% python3 -q
>>> import numpy as np
>>> np.set_printoptions(precision=1, suppress=True, linewidth=100)
>>> def tidy(a):
...     return np.round(a, 1) + 0
... 
>>> J = np.load("mat.npy")
>>> print(J)
[[0 0 0 0 0 0 0 0 0 1 0 1 0]
 [0 0 1 0 0 0 0 0 0 1 0 1 0]
 [0 1 0 0 1 1 0 1 0 1 0 0 0]
 [0 0 0 0 1 0 0 0 0 1 0 0 0]
 [0 0 1 1 0 0 0 1 0 0 1 0 0]
 [0 0 1 0 0 0 0 0 0 0 0 0 0]
 [0 0 0 0 0 0 0 0 0 0 0 0 1]
 [0 0 1 0 1 0 0 0 1 0 0 0 1]
 [0 0 0 0 0 0 0 1 0 1 0 0 0]
 [1 1 1 1 0 0 0 0 1 0 0 0 1]
 [0 0 0 0 1 0 0 0 0 0 0 0 1]
 [1 1 0 0 0 0 0 0 0 0 0 0 0]
 [0 0 0 0 0 0 1 1 0 1 1 0 0]]
>>> # rank 12
>>> left, s, VT = np.linalg.svd(J)
>>> vecs = VT[:(s > 1e-8).sum()]
>>> rng = np.random.default_rng(9293)
>>> x = J[10] + 5 * J[4] + rng.integers(2) * np.eye(13)[12]
>>> print(x)
[0. 0. 5. 5. 1. 0. 0. 5. 0. 0. 5. 0. 1.]
>>> np.allclose(vecs.T @ vecs @ x, x)
True
>>> np.linalg.matrix_rank(np.vstack([J, x]))
np.int64(12)
>>> E = np.load("m.npy")
>>> E
array([[  1,  -2,   4,  -8],
       [  1,  -1,   1,  -1],
       [  1,   0,   0,   0],
       [  1,   1,   1,   1],
       [  1,   2,   4,   8],
       [  1,   3,   9,  27],
       [  1,   4,  16,  64],
       [  1,   5,  25, 125],
       [  1,   6,  36, 216]])
>>> left, s, VT = np.linalg.svd(E)
>>> print(tidy(s))
[263.7   9.7   3.7   1.6]
>>> np.argmax(s[:-1] / (s[1:] + 1e-6)) + 1
np.int64(1)
>>> M2 = left[:, :1] @ np.diag(s[:1]) @ VT[:1]
>>> print(np.linalg.matrix_rank(E, rtol=0.05))
1
>>> tidy(np.abs(E - M2).max())
np.float64(5.3)
>>> mat = np.loadtxt("sample17.csv", delimiter=",")
>>> mat
array([[ 84.,  36., -54.,  81., -27., -18.,   0., -36., -81.,   9.,   0.,  72.,  36.],
       [ 36.,  19., -24.,  36., -12.,  -8.,   0., -16., -36.,   4.,   0.,  32.,  16.],
       [-54., -24.,  39., -54.,  18.,  12.,   0.,  24.,  54.,  -6.,   0., -48., -24.],
       [ 81.,  36., -54.,  84., -27., -18.,   0., -36., -81.,   9.,   0.,  72.,  36.],
       [-27., -12.,  18., -27.,  12.,   6.,   0.,  12.,  27.,  -3.,   0., -24., -12.],
       [-18.,  -8.,  12., -18.,   6.,   7.,   0.,   8.,  18.,  -2.,   0., -16.,  -8.],
       [  0.,   0.,   0.,   0.,   0.,   0.,   3.,   0.,   0.,   0.,   0.,   0.,   0.],
       [-36., -16.,  24., -36.,  12.,   8.,   0.,  19.,  36.,  -4.,   0., -32., -16.],
       [-81., -36.,  54., -81.,  27.,  18.,   0.,  36.,  84.,  -9.,   0., -72., -36.],
       [  9.,   4.,  -6.,   9.,  -3.,  -2.,   0.,  -4.,  -9.,   4.,   0.,   8.,   4.],
       [  0.,   0.,   0.,   0.,   0.,   0.,   0.,   0.,   0.,   0.,   3.,   0.,   0.],
       [ 72.,  32., -48.,  72., -24., -16.,   0., -32., -72.,   8.,   0.,  67.,  32.],
       [ 36.,  16., -24.,  36., -12.,  -8.,   0., -16., -36.,   4.,   0.,  32.,  19.]])
>>> np.linalg.cond(mat) > 100
np.True_
>>> tidy(np.abs(np.linalg.svd(mat)[2][-1]))
array([0. , 0.2, 0.1, 0.1, 0.7, 0.2, 0.5, 0.2, 0.1, 0. , 0. , 0.1, 0.3])
>>> print(round(np.log10(np.linalg.cond(mat))))
2
>>> O, vecs = np.linalg.qr(mat[:, :2])[0], np.linalg.qr(mat[:, 2:])[0]
>>> s = np.linalg.svd(O.T @ vecs, compute_uv=False)
>>> (s > 0.9).sum()
np.int64(1)
>>> x = np.array([-6, 5, -3, -7, 9, 9, 2, 1, 1, 3, 3, -9, 5])
>>> rhs = mat @ x
>>> rhs
array([-1692.,  -729.,  1107., -1695.,   585.,   399.,     6.,   747.,  1677.,  -177.,     9.,
       -1515.,  -729.])
>>> tidy(np.linalg.solve(mat, rhs + mat[:, 11]))
array([-6.,  5., -3., -7.,  9.,  9.,  2.,  1.,  1.,  3.,  3., -8.,  5.])
>>> tidy(np.linalg.solve(mat.T, mat[4]))
array([0., 0., 0., 0., 1., 0., 0., 0., 0., 0., 0., 0., 0.])
>>> lab = rng.permutation(13)
>>> print(lab)
[ 2 10  7 11  3  0  1  4  6 12  5  9  8]
>>> M2 = mat[lab][:, lab]
>>> np.trace(M2)
np.float64(444.0)
>>> np.diag(M2)
array([39.,  3., 19., 67., 84., 84., 19., 12.,  3., 19.,  7.,  4., 84.])
>>> tidy(np.sort(np.abs(np.linalg.eigvals(M2))))
array([  3.,   3.,   3.,   3.,   3.,   3.,   3.,   3.,   3.,   3.,   3.,   3., 408.])
>>> M = np.load("run11.npy")
>>> tidy(M)
array([[0. , 0. , 0. , 0.1, 0. , 0.1, 0. , 0. , 0.1, 0.1, 0.1, 0.1, 0. ],
       [0. , 0. , 0. , 0. , 0. , 0. , 0. , 0. , 0. , 0. , 0. , 0. , 0. ],
       [0. , 0. , 0. , 0.1, 0. , 0.1, 0. , 0. , 0.1, 0.1, 0.1, 0.1, 0. ],
       [0.1, 0. , 0.1, 0.1, 0. , 0.1, 0. , 0.1, 0.1, 0.1, 0.1, 0.1, 0. ],
       [0. , 0. , 0. , 0. , 0. , 0. , 0. , 0. , 0. , 0. , 0. , 0. , 0. ],
       [0.1, 0. , 0.1, 0.1, 0. , 0.1, 0. , 0.1, 0.1, 0.1, 0.1, 0.1, 0. ],
       [0. , 0. , 0. , 0. , 0. , 0. , 0. , 0. , 0. , 0. , 0. , 0. , 0. ],
       [0. , 0. , 0. , 0.1, 0. , 0.1, 0. , 0. , 0.1, 0.1, 0.1, 0.1, 0. ],
       [0.1, 0. , 0.1, 0.1, 0. , 0.1, 0. , 0.1, 0.1, 0.1, 0.1, 0.1, 0. ],
       [0.1, 0. , 0.1, 0.1, 0. , 0.1, 0. , 0.1, 0.1, 0.1, 0.1, 0.1, 0. ],
       [0.1, 0. , 0.1, 0.1, 0. , 0.1, 0. , 0.1, 0.1, 0.1, 0.1, 0.1, 0. ],
       [0.1, 0. , 0.1, 0.1, 0. , 0.1, 0. , 0.1, 0.1, 0.1, 0.1, 0.1, 0. ],
       [0. , 0. , 0. , 0. , 0. , 0. , 0. , 0. , 0. , 0. , 0. , 0. , 0. ]])
>>> # applying it twice changes nothing
>>> np.linalg.matrix_rank(M, rtol=0.1)
np.int64(1)
>>> rank = np.linalg.matrix_rank(M)
>>> print(rank)
1
>>> ns = np.linalg.svd(M)[2][rank:].T
>>> [int(np.linalg.matrix_rank(np.delete(M, i, axis=0))) for i in range(13)]
[1, 1, 1, 1, 1, 1, 1, 1, 1, 1, 1, 1, 1]
>>> [int(np.linalg.matrix_rank(M[:i])) for i in range(1, len(M) + 1)]
[1, 1, 1, 1, 1, 1, 1, 1, 1, 1, 1, 1, 1]
>>> ns.shape
(13, 12)
>>> [int(np.linalg.matrix_rank(M[:, :j + 1])) for j in range(13)]
[1, 1, 1, 1, 1, 1, 1, 1, 1, 1, 1, 1, 1]
>>> K = np.loadtxt("layer15.csv", delimiter=",")
>>> K
array([[ 0., -1.,  0.,  0.,  2.,  0.,  3.,  0.,  0.,  0.,  0.,  0.,  0.],
       [ 2.,  2.,  0.,  0.,  0.,  0.,  1.,  0.,  0.,  0.,  0.,  0.,  2.],
       [ 0.,  0.,  3.,  0.,  0.,  0.,  0.,  0.,  0.,  1.,  2.,  0.,  0.],
       [ 0.,  0.,  2., -2.,  0.,  0.,  0.,  0.,  0.,  1., -3.,  0.,  0.],
       [-1., -3.,  0.,  0., -3.,  0., -1.,  0.,  0.,  0.,  0.,  0.,  2.],
       [ 0.,  0., -3.,  3.,  0.,  0.,  0.,  0.,  0.,  2.,  1.,  0.,  0.],
       [-1., -1.,  0.,  0., -3.,  0.,  2.,  0.,  0.,  0.,  0.,  0.,  2.],
       [ 0.,  0.,  0.,  0.,  0.,  0.,  0.,  2.,  0.,  0.,  0., -2.,  0.],
       [ 0.,  0.,  0.,  0.,  0.,  0.,  0., -1.,  0.,  0.,  0., -1.,  0.],
       [ 0.,  0.,  3.,  2.,  0., -1.,  0.,  0.,  0., -1., -1.,  0.,  0.],
       [ 0.,  0.,  0.,  2.,  0.,  2.,  0.,  0.,  0., -3.,  3.,  0.,  0.],
       [ 0.,  0.,  0.,  0.,  0.,  0.,  0.,  1.,  1.,  0.,  0.,  2.,  0.],
       [-1.,  3.,  0.,  0.,  1.,  0.,  3.,  0.,  0.,  0.,  0.,  0.,  0.]])
>>> # splits into 3 blocks
>>> O, Rm = np.linalg.qr(K)
>>> O.shape, Rm.shape
((13, 13), (13, 13))
>>> print(tidy(abs(Rm[0, 0])), tidy(np.linalg.norm(K[:, 0])))
2.6 2.6
>>> tidy(np.trace(O @ O.T))
np.float64(13.0)
>>> print(tidy(np.abs(np.diag(Rm))))
[2.6 4.5 5.6 4.4 3.9 2.1 4.2 2.4 0.9 3.  3.  1.8 1. ]
>>> M2 = np.array([[4, 5],
...     [2, 2],
...     [0, 0],
...     [4, 4],
...     [5, 5],
...     [2, 5],
...     [4, 4],
...     [2, 5],
...     [0, 3],
...     [1, 1],
...     [2, 3],
...     [1, 1],
...     [4, 0]])
>>> np.einsum("ik,kj->ij", K, M2)
array([[ 20.,  20.],
       [ 24.,  18.],
       [  5.,   7.],
       [-13., -16.],
       [-21., -30.],
       [ 16.,  17.],
       [ -5., -14.],
       [  2.,   8.],
       [ -3.,  -6.],
       [  3.,  -1.],
       [ 15.,  24.],
       [  4.,  10.],
       [ 19.,  18.]])
>>> np.einsum("ij->j", K)
array([-1.,  0.,  5.,  5., -3.,  1.,  8.,  2.,  1.,  0.,  2., -1.,  6.])
>>> K @ M2
array([[ 20.,  20.],
       [ 24.,  18.],
       [  5.,   7.],
       [-13., -16.],
       [-21., -30.],
       [ 16.,  17.],
       [ -5., -14.],
       [  2.,   8.],
       [ -3.,  -6.],
       [  3.,  -1.],
       [ 15.,  24.],
       [  4.,  10.],
       [ 19.,  18.]])
>>> print(np.linalg.matrix_rank(K @ M2))
2
>>> np.linalg.matrix_rank(np.vstack([K, M2.T]))
np.int64(13)
>>> print(np.einsum("ij,ij->i", K, K))
[14. 13. 14. 18. 24. 23. 19.  8.  2. 16. 26.  6. 20.]
>>> print(np.einsum("ik,kj->ji", K, M2))
[[ 20.  24.   5. -13. -21.  16.  -5.   2.  -3.   3.  15.   4.  19.]
 [ 20.  18.   7. -16. -30.  17. -14.   8.  -6.  -1.  24.  10.  18.]]
>>> arr = np.load("dump.npy")
>>> arr
array([[  7,   5,  -5, -11,   0],
       [  2,   2,  -1,  -3,   1],
       [  7,   5,  -5, -11,   0],
       [  2,  -2,  -4,  -4,  -6],
       [  2,  -2,  -4,  -4,  -6],
       [  2,   2,  -1,  -3,   1],
       [  5,  -1,  -7,  -9,  -8],
       [  4,   0,  -5,  -7,  -5],
       [  2,   2,  -1,  -3,   1],
       [  4,   4,  -2,  -6,   2],
       [  7,   5,  -5, -11,   0],
       [  4,   4,  -2,  -6,   2]])
>>> # null space of dimension 3
>>> tidy(np.trace(np.linalg.pinv(arr) @ arr))
np.float64(2.0)
>>> print(tidy(arr @ np.linalg.pinv(arr) @ arr))
[[  7.   5.  -5. -11.   0.]
 [  2.   2.  -1.  -3.   1.]
 [  7.   5.  -5. -11.   0.]
 [  2.  -2.  -4.  -4.  -6.]
 [  2.  -2.  -4.  -4.  -6.]
 [  2.   2.  -1.  -3.   1.]
 [  5.  -1.  -7.  -9.  -8.]
 [  4.   0.  -5.  -7.  -5.]
 [  2.   2.  -1.  -3.   1.]
 [  4.   4.  -2.  -6.   2.]
 [  7.   5.  -5. -11.   0.]
 [  4.   4.  -2.  -6.   2.]]
>>> np.unique(arr.round(6), axis=0).shape
(6, 5)
>>> X = np.load("case18.npy")
>>> print(X)
[[ -8.3  11.5  -6.   12.4   8.    8.4   1.8   9.5  -9.2   3.1  15.1   0.9   0.8]
 [ -6.9  12.2  -6.8  13.    8.3   7.9   2.8   5.8  -8.4   2.2  15.3  -0.4   2. ]
 [-12.    3.6   9.1   8.1  21.    2.6  -5.7  -4.5   0.1  -2.9   4.7   1.2  -2.1]
 [ -3.1   2.6   2.4 -11.5  -6.9  11.4  12.9   8.6  -4.8  -7.   -2.3  -5.1  -7.7]
 [-10.7   8.6  -5.7  12.3  10.1   7.2   1.7   7.9  -7.4   3.5  15.6   0.2   1.6]
 [-13.7   4.4   9.7   5.   21.4   2.4  -6.5  -2.5   1.4  -5.2   6.6   0.3  -4. ]
 [-13.1   4.7   9.3   5.8  20.9   3.9  -5.   -2.7  -0.9  -3.8   7.6   1.3  -3.2]
 [-14.    4.3   7.7   5.   19.7   2.2  -4.8  -4.3   0.9  -4.4   5.9  -1.2  -2.6]
 [-13.5   3.3   8.7   4.6  20.6   0.9  -3.9  -3.5  -0.4  -3.7   5.9  -0.3  -3.7]
 [ -0.5   2.8   2.  -11.8  -8.6  11.4  13.3   9.5  -6.9  -5.5  -2.9  -4.3  -7.3]
 [-11.5   5.3  10.1   5.5  19.7   1.5  -5.6  -4.3  -0.3  -2.9   8.1   0.3  -3.7]]
>>> tidy(np.linalg.norm(X[3], 1)), tidy(np.linalg.norm(X[3], np.inf))
(np.float64(86.3), np.float64(12.9))
>>> print(tidy(np.linalg.norm(X[3] - X[2])))
45.2
>>> tidy(np.linalg.norm(X, 2))
np.float64(78.0)
>>> np.linalg.norm(X, axis=1).argmax()
np.int64(0)
>>> tidy(np.linalg.norm(X, axis=1))
array([30.7, 30. , 29. , 27.1, 30.1, 30.4, 29.7, 28.2, 28.4, 27.9, 28.6])
>>> print(tidy(np.linalg.norm(X, "nuc")))
177.3
>>> np.argsort(-np.linalg.norm(arr, axis=0).round(6), kind="stable")[:3]
array([3, 0, 2])
>>> [round(float(x), 1) for x in np.linalg.svd(arr, compute_uv=False)[:3]]
[33.6, 15.1, 0.0]
>>> np.linalg.cond(arr) > 100
np.True_
>>> tidy(np.linalg.norm(arr, 2) / np.linalg.norm(arr))
np.float64(0.9)
>>> r0 = np.array([3, -1, -3])
>>> tidy(np.convolve(X[8], r0))
array([-40.5,  23.4,  63.3,  -4.8,  31.1, -31.7, -74.4,  -9.3,  14. ,  -0.2,  22.6,   4.3, -28.5,
         4.6,  11.1])
>>> print(tidy(np.cross(X[8, :3], X[6, :3])))
[-10.2  11.6 -20.2]
>>> ang = np.radians(30)
>>> Rm = np.eye(13)
>>> Rm[10, 10] = Rm[3, 3] = np.cos(ang)
>>> Rm[10, 3], Rm[3, 10] = -np.sin(ang), np.sin(ang)
>>> M2 = X @ Rm.T
>>> tidy(np.linalg.svd(X, compute_uv=False)), tidy(np.linalg.svd(M2, compute_uv=False))
(array([78. , 44.2, 35.1,  4.8,  4.1,  3.6,  3. ,  1.8,  1.2,  1. ,  0.5]), array([78. , 44.2, 35.1,  4.8,  4.1,  3.6,  3. ,  1.8,  1.2,  1. ,  0.5]))
>>> tidy(np.abs(M2 - X).max(axis=0))
array([0. , 0. , 0. , 6.2, 0. , 0. , 0. , 0. , 0. , 0. , 8.5, 0. , 0. ])
>>> np.allclose(X @ X.T, M2 @ M2.T)
True
>>> M2 = X / np.sqrt((X ** 2).mean(axis=1, keepdims=True))
>>> tidy(M2[0])
array([-1. ,  1.4, -0.7,  1.5,  0.9,  1. ,  0.2,  1.1, -1.1,  0.4,  1.8,  0.1,  0.1])
>>> print(np.linalg.matrix_rank(X - X.mean(axis=1, keepdims=True)))
11
>>> m1 = np.loadtxt("x.csv", delimiter=",")
>>> m1
array([[ 2.,  9., -1., -8.,  0.,  9.],
       [-1.,  4., -1.,  8.,  5.,  7.],
       [-1., -6.,  1.,  5.,  2.,  2.],
       [ 7.,  4.,  9.,  0.,  4.,  3.],
       [ 0.,  0.,  0.,  0.,  3.,  0.],
       [ 0.,  0.,  0.,  0.,  1.,  2.]])
>>> tidy(np.linalg.norm(m1, axis=0))
array([ 7.4, 12.2,  9.2, 12.4,  7.4, 12.1])
>>> tidy(np.linalg.norm(m1[1] - m1[3]))
np.float64(15.7)
>>> tidy(np.linalg.norm(m1, "nuc"))
np.float64(49.4)
>>> tidy(np.linalg.norm(m1) ** 2 / np.linalg.norm(m1, 2) ** 2)
np.float64(2.1)
>>> tidy(np.linalg.norm(m1[1], 1)), tidy(np.linalg.norm(m1[1], np.inf))
(np.float64(26.0), np.float64(8.0))
>>> tidy(np.linalg.norm(m1, 1)), tidy(np.linalg.norm(m1, np.inf))
(np.float64(23.0), np.float64(29.0))
>>> tidy(np.linalg.norm(m1, 2) / np.linalg.norm(m1))
np.float64(0.7)
>>> np.linalg.matrix_rank(m1, rtol=0.1)
np.int64(5)
>>> blk = np.stack([m1, -1 * m1, m1[::-1]])
>>> np.linalg.matrix_rank(blk)
array([6, 6, 6])
>>> (blk @ m1.T).shape
(3, 6, 6)
>>> print(blk.shape)
(3, 6, 6)
>>> lab = rng.permutation(6)
>>> lab
array([4, 3, 1, 5, 0, 2])
>>> M2 = m1[lab][:, lab]
>>> tidy(np.linalg.det(M2)), tidy(np.linalg.det(m1[lab]))
(np.float64(-348.0), np.float64(-348.0))
>>> tidy(np.sort(np.abs(np.linalg.eigvals(M2))))
array([1.3, 2. , 2.4, 2.4, 3. , 8.3])
>>> print(np.trace(M2))
12.0
